In [1]: import numpy as np

In [2]: from numpy import linalg as LA

In [3]: np.set_printoptions(precision=3, suppress=True, linewidth=100, sign=" ")

In [4]: K = np.array([[9, 8, -4, -8], [-7, 0, 0, 2], [-2, 1, 8, -2], [8, -6, -3, 1]])

In [5]: print(K)
[[ 9  8 -4 -8]
 [-7  0  0  2]
 [-2  1  8 -2]
 [ 8 -6 -3  1]]

In [6]: print(np.count_nonzero(K))
14

In [7]: print(LA.matrix_rank(K))
4

In [8]: O, r_ = LA.qr(K)

In [9]: print(np.abs(np.diag(r_)))
[ 14.071   9.928   7.731   0.935]

In [10]: print(round(np.trace(O @ O.T), 3))
4.0

In [11]: print(np.round(O.T @ O, 3) + 0)
[[ 1.  0.  0.  0.]
 [ 0.  1.  0.  0.]
 [ 0.  0.  1.  0.]
 [ 0.  0.  0.  1.]]

In [12]: print(np.allclose(r_.T @ r_, K.T @ K))
True

In [13]: print(round(abs(r_[0, 0]), 3), np.round(LA.norm(K[:, 0]), 3))
14.071 14.071

In [14]: rng = np.random.default_rng(4727)

In [15]: M2 = K + rng.integers(-2, 3, (4, 3)) @ rng.integers(-2, 3, (3, 4))

In [16]: print(M2)
[[  9  12  -4 -12]
 [ -9   2  -4  -4]
 [ -1   2  10  -1]
 [  5  -3  -5   0]]

In [17]: print(np.round(LA.svd(M2 - K, compute_uv=False), 3) + 0)
[ 9.792  4.032  3.139  0.   ]

In [18]: print(np.sort(np.abs(LA.eigvals(K))))
[  0.814   9.272  11.569  11.569]

In [19]: print(np.round(LA.det(K), 3))
-1010.0

In [20]: print(np.allclose(K, K.T))
False

In [21]: print(round(float(np.abs(LA.eigvals(K)).max()), 3))
11.569

In [22]: print(np.trace(K))
18

In [23]: print(K @ K)
[[-31 116 -44 -56]
 [-47 -68  22  58]
 [-57   4  78   0]
 [128  55 -59 -69]]

In [24]: print(LA.matrix_power(K, 4))
[[ -9151 -14740   3788  12328]
 [ 10823   2450  -1134  -5314]
 [ -2867  -6572   8680   3424]
 [-12022   7077  -4953    783]]

In [25]: w1 = np.array([[6, 3, 3, 4, 5],
    ...:     [-8, -8, 6, -1, -4],
    ...:     [-1, -3, 2, 6, 3],
    ...:     [0, 5, -4, -3, -1]])

In [26]: beta = np.array([4, 0, 2, 5, -3])

In [27]: hid = np.maximum(K @ w1 + beta, 0)

In [28]: print((hid > 0).astype(int))
[[ 0  0  1  1  1]
 [ 0  0  0  0  0]
 [ 0  0  1  1  1]
 [ 1  1  0  1  1]]

In [29]: print((hid > 0).mean(axis=0))
[ 0.25  0.25  0.5   0.75  0.75]

In [30]: W2 = np.array([[2, 2], [0, 0], [1, 0], [1, 2], [0, 1]])

In [31]: print(hid @ W2)
[[ 134   72]
 [   0    0]
 [  76  109]
 [ 228  301]]

In [32]: print(w1 @ W2)
[[ 19  25]
 [-11 -22]
 [  6  13]
 [ -7  -7]]

In [33]: print((hid @ W2).round(6).argmax(axis=1))
[ 0  0  1  1]

In [34]: E = np.load("block11.npy")

In [35]: print(E)
[[ 0.422  0.    -0.96  -0.929]
 [ 0.178  0.    -0.653 -0.578]
 [ 0.264  0.    -0.824 -0.757]
 [ 0.291  0.    -0.862 -0.8  ]
 [-0.345  0.     0.915  0.867]
 [ 0.178  0.    -0.653 -0.578]
 [-0.207  0.     0.721  0.647]
 [-0.371  0.     0.934  0.892]
 [ 0.371  0.    -0.934 -0.892]
 [-0.397  0.     0.949  0.912]
 [ 0.     0.     0.     0.   ]
 [ 0.397  0.    -0.949 -0.912]
 [ 0.03   0.    -0.129 -0.11 ]
 [ 0.     0.     0.     0.   ]
 [-0.06   0.     0.254  0.217]
 [ 0.03   0.    -0.129 -0.11 ]
 [ 0.178  0.    -0.653 -0.578]
 [ 0.03   0.    -0.129 -0.11 ]
 [-0.264  0.     0.824  0.757]]

In [36]: # looks like rank 3

In [37]: u = np.array([1, -1])

In [38]: print(np.polyval(u, E[2]))
[-0.736 -1.    -1.824 -1.757]

In [39]: print(np.cross(E[2, :3], E[3, :3]))
[ 0.    -0.012  0.   ]

In [40]: rk = LA.matrix_rank(E)

In [41]: print(rk)
3

In [42]: ns = LA.svd(E)[2][rk:].T

In [43]: print(np.round(ns @ ns.T, 3) + 0)
[[ 0.  0.  0.  0.]
 [ 0.  1.  0.  0.]
 [ 0.  0.  0.  0.]
 [ 0.  0.  0.  0.]]

In [44]: print([int(LA.matrix_rank(np.delete(E, i, axis=0))) for i in range(19)])
[3, 3, 3, 3, 3, 3, 3, 3, 3, 3, 3, 3, 3, 3, 3, 3, 3, 3, 3]

In [45]: print([int(LA.matrix_rank(E[:i])) for i in range(1, len(E) + 1)])
[1, 2, 3, 3, 3, 3, 3, 3, 3, 3, 3, 3, 3, 3, 3, 3, 3, 3, 3]

In [46]: print(np.round(E @ ns, 3) + 0)
[[ 0.]
 [ 0.]
 [ 0.]
 [ 0.]
 [ 0.]
 [ 0.]
 [ 0.]
 [ 0.]
 [ 0.]
 [ 0.]
 [ 0.]
 [ 0.]
 [ 0.]
 [ 0.]
 [ 0.]
 [ 0.]
 [ 0.]
 [ 0.]
 [ 0.]]

In [47]: print(LA.matrix_rank(E.T @ E), LA.matrix_rank(E @ E.T))
3 3

In [48]: print(np.allclose(E @ ns, 0))
True

In [49]: left, sig, VT = LA.svd(E)

In [50]: print(np.argmax(sig[:-1] / (sig[1:] + 1e-6)) + 1)
3

In [51]: print(sig.round(3) + 0)
[ 4.325  0.169  0.01   0.   ]

In [52]: M2 = left[:, :3] @ np.diag(sig[:3]) @ VT[:3]

In [53]: print(round(float(LA.norm(E - M2, 2)), 3), round(float(sig[3]), 3))
0.0 0.0

In [54]: print(round(LA.norm(E - M2) / LA.norm(E), 3))
0.0

In [55]: print(LA.matrix_rank(M2))
3

In [56]: left, sig, VT = LA.svd(E)

In [57]: evecs = VT[:(sig > 1e-8).sum()]

In [58]: x = E[10] + 5 * E[5] + rng.integers(2) * np.eye(4)[0]

In [59]: print(x)
[ 0.89   0.    -3.265 -2.89 ]

In [60]: print(np.allclose(evecs.T @ evecs @ x, x))
True

In [61]: print(np.round(evecs.T @ evecs, 3) + 0)
[[ 1.  0.  0.  0.]
 [ 0.  0.  0.  0.]
 [ 0.  0.  1.  0.]
 [ 0.  0.  0.  1.]]

In [62]: M2 = np.array([[3, -3, -5], [-9, -4, -1], [9, -4, -1], [-3, -4, 6]])

In [63]: print(np.vstack([E, M2.T]).shape)
(22, 4)

In [64]: print(np.einsum("ij,ij->i", E, E))
[ 1.963  0.792  1.322  1.468  1.708  0.792  0.981  1.806  1.806  1.89   0.     1.89   0.03   0.
  0.115  0.03   0.792  0.03   1.322]

In [65]: print(LA.matrix_rank(np.vstack([E, M2.T])))
4

In [66]: print(LA.matrix_rank(E @ M2))
3

In [67]: W0 = np.load("test12.npy")

In [68]: print(W0)
[[ 0.08  -0.103 -0.011 -0.125 -0.011 -0.217]
 [-0.103  0.132  0.015  0.161  0.015  0.279]
 [-0.011  0.015  0.002  0.018  0.002  0.031]
 [-0.125  0.161  0.018  0.197  0.018  0.34 ]
 [-0.011  0.015  0.002  0.018  0.002  0.031]
 [-0.217  0.279  0.031  0.34   0.031  0.588]]

In [69]: # columns 2 and 4 are equal

In [70]: left, sig, VT = LA.svd(W0)

In [71]: evecs = VT[:(sig > 1e-8).sum()]

In [72]: x = W0[2] + 2 * W0[3] + rng.integers(2) * np.eye(6)[3]

In [73]: print(x)
[-0.262  0.337  0.037  1.412  0.037  0.712]

In [74]: print(LA.matrix_rank(np.vstack([W0, x])))
2

In [75]: print(evecs.T @ evecs)
[[ 0.08  -0.103 -0.011 -0.125 -0.011 -0.217]
 [-0.103  0.132  0.015  0.161  0.015  0.279]
 [-0.011  0.015  0.002  0.018  0.002  0.031]
 [-0.125  0.161  0.018  0.197  0.018  0.34 ]
 [-0.011  0.015  0.002  0.018  0.002  0.031]
 [-0.217  0.279  0.031  0.34   0.031  0.588]]

In [76]: M2 = W0 / np.sqrt((W0 ** 2).mean(axis=1, keepdims=True))

In [77]: print(LA.matrix_rank(M2) == LA.matrix_rank(W0))
True

In [78]: print(M2[3])
[-0.692  0.89   0.099  1.087  0.099  1.878]

In [79]: print(LA.norm(M2, axis=1))
[ 2.449  2.449  2.449  2.449  2.449  2.449]

In [80]: ev, evecs = LA.eigh(W0)

In [81]: x = np.array([3, -3, 9, 0, -4, -5])

In [82]: print(evecs * np.maximum(ev, 0) @ evecs.T)
[[ 0.08  -0.103 -0.011 -0.125 -0.011 -0.217]
 [-0.103  0.132  0.015  0.161  0.015  0.279]
 [-0.011  0.015  0.002  0.018  0.002  0.031]
 [-0.125  0.161  0.018  0.197  0.018  0.34 ]
 [-0.011  0.015  0.002  0.018  0.002  0.031]
 [-0.217  0.279  0.031  0.34   0.031  0.588]]

In [83]: print(evecs * np.abs(ev) @ evecs.T)
[[ 0.08  -0.103 -0.011 -0.125 -0.011 -0.217]
 [-0.103  0.132  0.015  0.161  0.015  0.279]
 [-0.011  0.015  0.002  0.018  0.002  0.031]
 [-0.125  0.161  0.018  0.197  0.018  0.34 ]
 [-0.011  0.015  0.002  0.018  0.002  0.031]
 [-0.217  0.279  0.031  0.34   0.031  0.588]]

In [84]: left, sig, VT = LA.svd(W0)

In [85]: print(sig.round(3) + 0)
[ 1.  0.  0.  0.  0.  0.]

In [86]: M2 = left[:, :1] @ np.diag(sig[:1]) @ VT[:1]

In [87]: print(M2)
[[ 0.08  -0.103 -0.011 -0.125 -0.011 -0.217]
 [-0.103  0.132  0.015  0.161  0.015  0.279]
 [-0.011  0.015  0.002  0.018  0.002  0.031]
 [-0.125  0.161  0.018  0.197  0.018  0.34 ]
 [-0.011  0.015  0.002  0.018  0.002  0.031]
 [-0.217  0.279  0.031  0.34   0.031  0.588]]

In [88]: m1 = np.load("m.npy")

In [89]: print(m1)
[[ 1.194 -2.306 -3.829 -0.843]
 [ 0.189 -1.269 -0.884 -0.663]
 [ 1.324 -3.553 -4.662 -1.346]
 [-0.332  2.367  1.503  1.296]
 [ 0.406 -2.664 -1.208 -1.304]
 [ 0.854  0.183 -2.37   0.715]
 [ 0.376 -0.55  -1.67  -0.02 ]
 [-1.402  3.735  4.53   1.137]
 [-0.114 -2.168  0.101 -1.515]
 [-0.685 -0.212  2.46  -0.89 ]
 [ 0.567 -0.541 -1.756 -0.115]
 [-0.059  1.951 -0.205  1.383]
 [-0.788 -1.661  1.703 -1.481]
 [ 0.377  0.705 -0.819  0.588]
 [ 0.897 -3.025 -3.034 -1.414]
 [-0.187  2.714  1.469  1.147]
 [-1.302  2.228  3.726  0.777]
 [-0.241 -0.787  0.935 -0.742]
 [-0.269  0.393  1.611  0.038]]

In [90]: lab = m1[:, 3] > np.median(m1[:, 3])

In [91]: u = m1[lab].mean(axis=0) - m1[~lab].mean(axis=0)

In [92]: print(lab.astype(int))
[ 0  0  0  1  0  1  1  1  0  0  0  1  0  1  0  1  1  0  1]

In [93]: print(np.argsort(-np.abs(u).round(6), kind="stable"))
[ 1  2  3  0]

In [94]: print(u)
[-0.491  3.344  1.881  1.816]

In [95]: J = np.array([[2, 0, 0, 0],
    ...:     [0, -2, 0, 6],
    ...:     [3, 9, 4, 0],
    ...:     [0, -7, 0, 0],
    ...:     [0, 3, 0, -7]])

In [96]: O, evecs = LA.qr(J[:, :2])[0], LA.qr(J[:, 2:])[0]

In [97]: sig = LA.svd(O.T @ evecs, compute_uv=False)

In [98]: print(sig)
[ 0.895  0.357]

In [99]: print((sig > 0.9).sum())
0

In [100]: print(round(float(LA.norm(O @ O.T - evecs @ evecs.T, 2)), 3))
0.934

In [101]: hat = J @ LA.solve(J.T @ J, J.T)

In [102]: print(np.round(hat @ J[:, 1], 3) + 0)
[ 0. -2.  9. -7.  3.]

In [103]: M2 = np.array([[8, 8], [8, 9], [3, 2], [0, 4]])

In [104]: print(np.einsum("ik,kj->ij", J, M2))
[[ 16  16]
 [-16   6]
 [108 113]
 [-56 -63]
 [ 24  -1]]

In [105]: print(LA.matrix_rank(J @ M2))
2

In [106]: print(LA.matrix_rank(np.vstack([J, M2.T])))
4

In [107]: M2 = LA.inv(K)

In [108]: print(np.round(LA.inv(M2), 3) + 0)
[[ 9.  8. -4. -8.]
 [-7.  0.  0.  2.]
 [-2.  1.  8. -2.]
 [ 8. -6. -3.  1.]]

In [109]: print(np.round(LA.slogdet(K)[0], 3))
-1.0

In [110]: print(round(float(LA.det(K) * LA.det(M2)), 3))
1.0

In [111]: print(LA.det(K) * M2)
[[ 90. 388.  96. 136.]
 [130. 538. 206. 376.]
 [ 85. 243. -44. 106.]
 [315. 853. 336. 476.]]

In [112]: A = np.load("out9.npy")

In [113]: print(A)
[[  2   3   4]
 [  5   6   7]
 [  8   9  10]
 [ 11  12  13]
 [ 14  15  16]]

In [114]: # rows and columns are dependent

In [115]: print(np.round(LA.det(K[::-1]), 3))
-1010.0

In [116]: print(np.poly(K))
[    1.   -18.   207. -1060. -1010.]

In [117]: print(np.round(LA.det(2 * K), 3), np.round(LA.det(K), 3))
-16160.0 -1010.0

In [118]: print(np.einsum("ii->", K))
18

In [119]: print(np.einsum("ij,ji->", K, K))
-90

In [120]: print(np.round(LA.det(K.T), 3))
-1010.0

In [121]: print(LA.eigvals(K))
[ 4.771+10.539j  4.771-10.539j -0.814 +0.j     9.272 +0.j   ]

In [122]: rk = LA.matrix_rank(A)

In [123]: print(rk)
2

In [124]: ns = LA.svd(A)[2][rk:].T

In [125]: print(ns.shape)
(3, 1)

In [126]: print(LA.matrix_rank(A.T @ A), LA.matrix_rank(A @ A.T))
2 2

In [127]: print(ns[:, 0] / ns[np.abs(ns[:, 0]).round(6).argmax(), 0])
[-0.5  1.  -0.5]

In [128]: print([int(LA.matrix_rank(A[:, :j + 1])) for j in range(3)])
[1, 2, 2]
